$ python -q
>>> import numpy as np
>>> from numpy import linalg as LA
>>> np.set_printoptions(precision=3, suppress=True, linewidth=160, floatmode="fixed")
>>> arr = np.load("m.npy")
>>> arr
array([[0, 3, 3, 0, 0],
       [0, 0, 0, 4, 0],
       [0, 2, 0, 0, 0],
       [0, 0, 0, 0, 3]])
>>> arr.sum(axis=0)
array([0, 5, 3, 4, 3])
>>> LA.matrix_rank(arr)
np.int64(4)
>>> arr - arr[0]
array([[ 0,  0,  0,  0,  0],
       [ 0, -3, -3,  4,  0],
       [ 0, -1, -3,  0,  0],
       [ 0, -3, -3,  0,  3]])
>>> arr.mean(axis=0)
array([0.000, 1.250, 0.750, 1.000, 0.750])
>>> np.unravel_index(np.abs(arr).argmax(), arr.shape)
(np.int64(1), np.int64(3))
>>> W1 = np.array([[0, 0, 4, 4, 3],
...     [3, 3, 3, 1, 4],
...     [5, 1, 0, 4, 2],
...     [2, 0, 3, 4, 3],
...     [5, 3, 3, 2, 2]])
>>> coef = np.array([3, 1, 1, 2, 3])
>>> hid = np.maximum(arr @ W1 + coef, 0)
>>> (hid > 0).mean(axis=0)
array([1.000, 1.000, 1.000, 1.000, 1.000])
>>> hid
array([[27, 13, 10, 17, 21],
       [11,  1, 13, 18, 15],
       [ 9,  7,  7,  4, 11],
       [18, 10, 10,  8,  9]])
>>> Z = np.array([[2, 0, 0], [1, 2, 3], [2, 1, 0], [3, 2, 0], [1, 1, 0]])
>>> hid @ Z
array([[159,  91,  39],
       [118,  66,   3],
       [ 62,  40,  21],
       [ 99,  55,  30]])
>>> t3 = np.stack([arr, -2 * arr, arr[::-1]])
>>> LA.norm(t3, axis=(1, 2))
array([ 6.856, 13.711,  6.856])
>>> (t3 @ arr.T).shape
(3, 4, 4)
>>> mat = np.load("out3.npy")
>>> mat
array([[0, 8],
       [9, 7]])
>>> rng = np.random.default_rng(14767)
>>> labels = rng.permutation(2)
>>> labels
array([0, 1])
>>> other = mat[labels][:, labels]
>>> np.round(LA.det(other), 3), np.round(LA.det(mat[labels]), 3)
(np.float64(-72.0), np.float64(-72.0))
>>> np.diag(other)
array([0, 7])
>>> np.sort(np.abs(LA.eigvals(other)))
array([ 5.679, 12.679])
>>> A = np.load("w.npy")
>>> A
array([[ 2, -2,  0,  0,  1],
       [-1,  3,  0,  0,  2],
       [ 2, -3,  2,  0, -1],
       [ 0,  0,  0,  3,  0],
       [ 2,  0, -3,  0,  2]])
>>> q = A.astype(float).copy()
>>> for j in range(5):
...     q[:, j] -= q[:, :j] @ (q[:, :j].T @ q[:, j])
...     q[:, j] /= LA.norm(q[:, j])
... 
>>> np.round(q.T @ A, 3) + 0
array([[ 3.606, -3.606, -0.555,  0.000,  0.555],
       [ 0.000,  3.000, -2.667,  0.000,  3.000],
       [ 0.000,  0.000,  2.362,  0.000,  0.130],
       [ 0.000,  0.000,  0.000,  3.000,  0.000],
       [ 0.000,  0.000,  0.000,  0.000,  0.822]])
>>> q.round(3) + 0
array([[ 0.555,  0.000,  0.130,  0.000,  0.822],
       [-0.277,  0.667,  0.687,  0.000,  0.078],
       [ 0.555, -0.333,  0.601,  0.000, -0.470],
       [ 0.000,  0.000,  0.000,  1.000,  0.000],
       [ 0.555,  0.667, -0.387,  0.000, -0.313]])
>>> m1 = np.array([[0, 4, -5], [-5, 0, 4], [4, -5, 0]])
>>> other = m1 / LA.norm(m1, axis=1, keepdims=True)
>>> C2 = other @ other.T
>>> C2[2]
array([-0.488, -0.488,  1.000])
>>> C2
array([[ 1.000, -0.488, -0.488],
       [-0.488,  1.000, -0.488],
       [-0.488, -0.488,  1.000]])
>>> (C2 - 2 * np.eye(3)).round(6).argmax(axis=1)
array([1, 0, 0])
>>> LA.norm(other, axis=1)
array([1.000, 1.000, 1.000])
